$ python -q
>>> import numpy as np
>>> import numpy.linalg as la
>>> np.set_printoptions(precision=1, suppress=True, linewidth=120)
>>> mat = np.load("w.npy")
>>> mat
array([[ 1.7,  0.5, -0.7],
       [-0.4,  0.4, -2. ],
       [-0.6,  1.3, -0.5],
       [-0.3,  2.5, -0.2],
       [-3. , -7. , -2. ],
       [ 0.2,  2.3,  0.9],
       [-0.7,  1.5,  1.3],
       [ 0. , -1.1, -0.4],
       [-0.8,  1.7, -1.8],
       [ 1. ,  0.3, -0.7],
       [-0.3,  0. , -0.4],
       [ 1.4,  0.4,  0.5],
       [-0.6, -0.3,  0.8],
       [ 0.8, -0.4, -0.6],
       [-0.6,  1.3, -1. ],
       [-0.7,  2. ,  0. ],
       [ 0.8,  0.2,  0.4]])
>>> Xs = mat - mat.mean(axis=0)
>>> vecs = la.svd(Xs)[2][:1]
>>> other = Xs - Xs @ vecs.T @ vecs
>>> la.norm(other, axis=1).round(6).argmax()
np.int64(8)
>>> round(la.norm(other) / la.norm(Xs), 1)
np.float64(0.5)
>>> Z = mat[[14, 13]].astype(float)
>>> for _ in range(6):
...     idx = la.norm(mat[:, None] - Z, axis=-1).argmin(axis=1)
...     Z = np.array([mat[idx == j].mean(axis=0) for j in range(2)])
... 
>>> idx
array([1, 0, 0, 0, 1, 0, 0, 1, 0, 1, 1, 1, 1, 1, 0, 0, 1])
>>> Z
array([[-0.5,  1.6, -0.4],
       [ 0.2, -0.8, -0.3]])
>>> x0 = np.array([1, 6, 6])
>>> y = mat @ x0
>>> np.round(la.pinv(mat) @ mat, 1) + 0
array([[1., 0., 0.],
       [0., 1., 0.],
       [0., 0., 1.]])
>>> y
array([  0.5, -10. ,   4.2,  13.5, -57. ,  19.4,  16.1,  -9. ,  -1.4,  -1.4,  -2.7,   6.8,   2.4,  -5.2,   1.2,  11.3,
         4.4])
>>> la.solve(mat.T @ mat, mat.T @ y)
array([1., 6., 6.])
>>> rng = np.random.default_rng(94)
>>> y = y + 0.1 * rng.normal(size=17)
>>> y
array([  0.6,  -9.9,   4.1,  13.5, -57. ,  19.4,  16.2,  -9. ,  -1.5,  -1.5,  -2.9,   6.8,   2.3,  -5.2,   1.2,  11.3,
         4.4])
>>> beta, *_ = la.lstsq(mat, y)
>>> round(la.norm(y - mat @ beta), 1)
np.float64(0.3)
>>> [round(float(la.norm(la.solve(mat.T @ mat + lam * np.eye(3), mat.T @ y))), 2) for lam in (0, 1, 10, 100)]
[8.54, 8.29, 6.92, 3.28]
>>> d = la.norm(mat[:, None] - mat[None], axis=-1)
>>> np.flatnonzero(d[12] < d.mean() / 2)
array([10, 12])
>>> d[12].round(6).argsort(kind="stable")[:4]
array([12, 10, 16,  7])
>>> la.matrix_rank(d ** 2)
np.int64(5)
>>> la.norm(mat, axis=1)
array([1.9, 2.1, 1.5, 2.5, 7.9, 2.5, 2.1, 1.2, 2.6, 1.3, 0.5, 1.5, 1. , 1.1, 1.7, 2.1, 0.9])
>>> la.norm(mat - mat.mean(axis=0), axis=1)
array([1.9, 1.6, 1.1, 2.2, 8. , 2.4, 2.1, 1.4, 2.1, 1.2, 0.4, 1.8, 1.4, 1.2, 1.2, 1.8, 1.2])
>>> Z = np.sign(np.array([[1, 2, 2, 2], [1, 2, 0, 2], [1, 2, 2, 2], [1, 0, 0, 2]]))
>>> other = (np.tril(Z, -1) + np.eye(4)) @ (np.triu(Z, 1) + np.eye(4))
>>> vals = np.array([-3, 1, 5, -4])
>>> X = np.rint(other * vals @ la.inv(other)) + 0
>>> X
array([[  6.,  -4.,   8., -13.],
       [ 10.,  -3.,   8., -18.],
       [ 19.,  -8.,  13., -27.],
       [ 10.,  -4.,   8., -17.]])
>>> other = X + rng.integers(-2, 3, (4, 1)) @ rng.integers(-2, 3, (1, 4))
>>> other
array([[  2.,  -6.,   4., -11.],
       [ 14.,  -1.,  12., -20.],
       [ 17.,  -9.,  11., -26.],
       [ 14.,  -2.,  12., -19.]])
>>> np.abs(other - X).sum(axis=1)
array([12., 12.,  6., 12.])
>>> la.matrix_rank(other - X, tol=1e-8)
np.int64(1)
>>> other - X
array([[-4., -2., -4.,  2.],
       [ 4.,  2.,  4., -2.],
       [-2., -1., -2.,  1.],
       [ 4.,  2.,  4., -2.]])
>>> np.round(la.svd(other - X, compute_uv=False), 1) + 0
array([11.4,  0. ,  0. ,  0. ])
